>>> import numpy as np
>>> np.set_printoptions(suppress=True, linewidth=200)
>>> tidy = lambda a: np.round(a, 2) + 0
>>> M = np.load("m.npy")
>>> M
array([[ 0.93,  1.95,  1.98, -2.01,  1.98,  2.06, -1.12, -2.02,  0.01],
       [ 0.98,  2.06,  1.95, -2.02,  1.94,  2.08, -0.99, -2.04,  0.01],
       [ 1.  ,  2.01,  2.02, -1.95,  2.02,  2.08, -1.06, -2.  , -0.01],
       [ 1.03,  2.06,  2.03, -1.93,  2.03,  2.  , -0.96, -2.07, -0.02],
       [ 1.02,  1.96,  2.04, -2.06,  2.01,  1.97, -1.01, -1.99, -0.08],
       [ 1.02,  1.97,  1.99, -1.95,  2.08,  1.94, -0.96, -2.01, -0.05],
       [ 1.08,  1.95,  2.01, -1.94,  1.99,  1.99, -1.  , -2.  ,  0.04],
       [ 0.01,  0.12,  0.92,  1.99,  1.04,  0.02, -1.98,  2.08, -2.03],
       [-0.05,  0.01,  0.99,  1.97,  1.03,  0.08, -1.99,  2.06, -1.96],
       [-0.05, -0.06,  1.04,  2.02,  1.01, -0.01, -1.97,  2.  , -1.97],
       [-0.01, -0.01,  1.01,  1.95,  0.98, -0.03, -2.02,  2.03, -2.02],
       [ 0.01, -0.01,  0.98,  2.02,  1.03, -0.01, -2.02,  1.86, -1.98],
       [-0.05,  0.  ,  1.02,  2.09,  1.02, -0.03, -1.98,  2.02, -2.  ],
       [ 0.04, -0.01,  0.99,  2.03,  0.97, -0.03, -1.95,  1.97, -2.06]])
>>> A2 = np.c_[M[:, :6] @ np.array([[1, 3, 1, 3, 3, 0],
...     [3, 3, 1, 2, 0, 2],
...     [0, 0, 3, 3, 3, 0],
...     [3, 0, 1, 3, 1, 1],
...     [2, 1, 2, 3, 2, 2],
...     [3, 1, 3, 1, 1, 3]]), np.array([2, 0, 1, 2, 1, 1, 3, 0, 3, 1, 1, 1, 1, 2])]
>>> tidy(A2)
array([[10.89, 12.68, 16.95, 14.6 , 12.74, 12.03,  2.  ],
       [11.22, 13.14, 16.99, 14.75, 12.73, 12.22,  0.  ],
       [11.46, 13.13, 17.4 , 15.37, 13.23, 12.35,  1.  ],
       [11.48, 13.3 , 17.31, 15.6 , 13.31, 12.25,  2.  ],
       [10.65, 12.92, 16.97, 14.92, 13.11, 11.79,  1.  ],
       [11.06, 12.99, 16.99, 15.3 , 13.18, 11.97,  1.  ],
       [11.06, 13.07, 17.07, 15.31, 13.3 , 11.91,  3.  ],
       [ 8.48,  1.45,  7.02, 12.14,  6.88,  4.37,  0.  ],
       [ 8.19,  0.99,  7.2 , 11.92,  6.93,  4.29,  3.  ],
       [ 7.82,  0.67,  7.02, 11.93,  7.  ,  3.89,  1.  ],
       [ 7.68,  0.89,  6.83, 11.74,  6.88,  3.8 ,  1.  ],
       [ 8.07,  1.02,  6.99, 12.09,  7.04,  4.03,  1.  ],
       [ 8.17,  0.84,  7.05, 12.21,  7.01,  4.04,  1.  ],
       [ 7.95,  1.03,  6.88, 12.04,  7.03,  3.86,  2.  ]])
>>> tidy(np.linalg.norm(A2 - M @ np.linalg.lstsq(M, A2)[0], axis=0))
array([0.  , 0.  , 0.  , 0.  , 0.  , 0.  , 2.38])
>>> U, s, VT = np.linalg.svd(M)
>>> np.argmax(s[:-1] / (s[1:] + 1e-6)) + 1
np.int64(2)
>>> A2 = U[:, :2] @ np.diag(s[:2]) @ VT[:2]
>>> np.linalg.matrix_rank(M, rtol=0.05)
np.int64(2)
>>> tidy(np.linalg.norm(M - A2, 2)), tidy(s[2])
(np.float64(0.25), np.float64(0.25))
>>> np.linalg.cond(M) > 100
np.True_
>>> np.linalg.matrix_rank(M, rtol=0.1)
np.int64(2)
>>> np.argsort(-np.linalg.norm(M, axis=0).round(6), kind="stable")[:3]
array([7, 3, 4])
>>> tidy(np.abs(np.linalg.svd(M)[2][-1]))
array([0.11, 0.48, 0.25, 0.05, 0.17, 0.62, 0.33, 0.09, 0.41])
>>> round(np.log10(np.linalg.cond(M)))
2
>>> proj = M @ np.linalg.solve(M.T @ M, M.T)
>>> tidy(np.trace(proj))
np.float64(9.0)
>>> mat = np.loadtxt("run19.csv", delimiter=",")
>>> mat
array([[0., 0., 0., 0., 0., 0., 0., 1., 0., 0.],
       [0., 0., 1., 0., 0., 0., 0., 0., 0., 0.],
       [0., 0., 0., 0., 1., 0., 0., 0., 0., 0.],
       [1., 0., 0., 0., 0., 0., 0., 0., 0., 0.],
       [0., 0., 0., 0., 0., 0., 1., 0., 0., 0.],
       [0., 0., 0., 0., 0., 0., 0., 0., 1., 0.],
       [0., 0., 0., 1., 0., 0., 0., 0., 0., 0.],
       [0., 0., 0., 0., 0., 1., 0., 0., 0., 0.],
       [0., 0., 0., 0., 0., 0., 0., 0., 0., 1.],
       [0., 1., 0., 0., 0., 0., 0., 0., 0., 0.]])
>>> # orthonormal columns
>>> f = np.array([-1, -2, 0, -5, 0, -1, -2, 1, 3, 1])
>>> A2 = mat + np.outer(f, np.eye(10)[5])
>>> np.linalg.matrix_rank(np.linalg.inv(A2) - np.linalg.inv(mat), tol=1e-8)
np.int64(1)
>>> np.linalg.matrix_rank(A2 - mat)
np.int64(1)
>>> tidy(np.linalg.det(A2) / np.linalg.det(mat)), tidy(1 + np.linalg.solve(mat, f)[5])
(np.float64(2.0), np.float64(2.0))
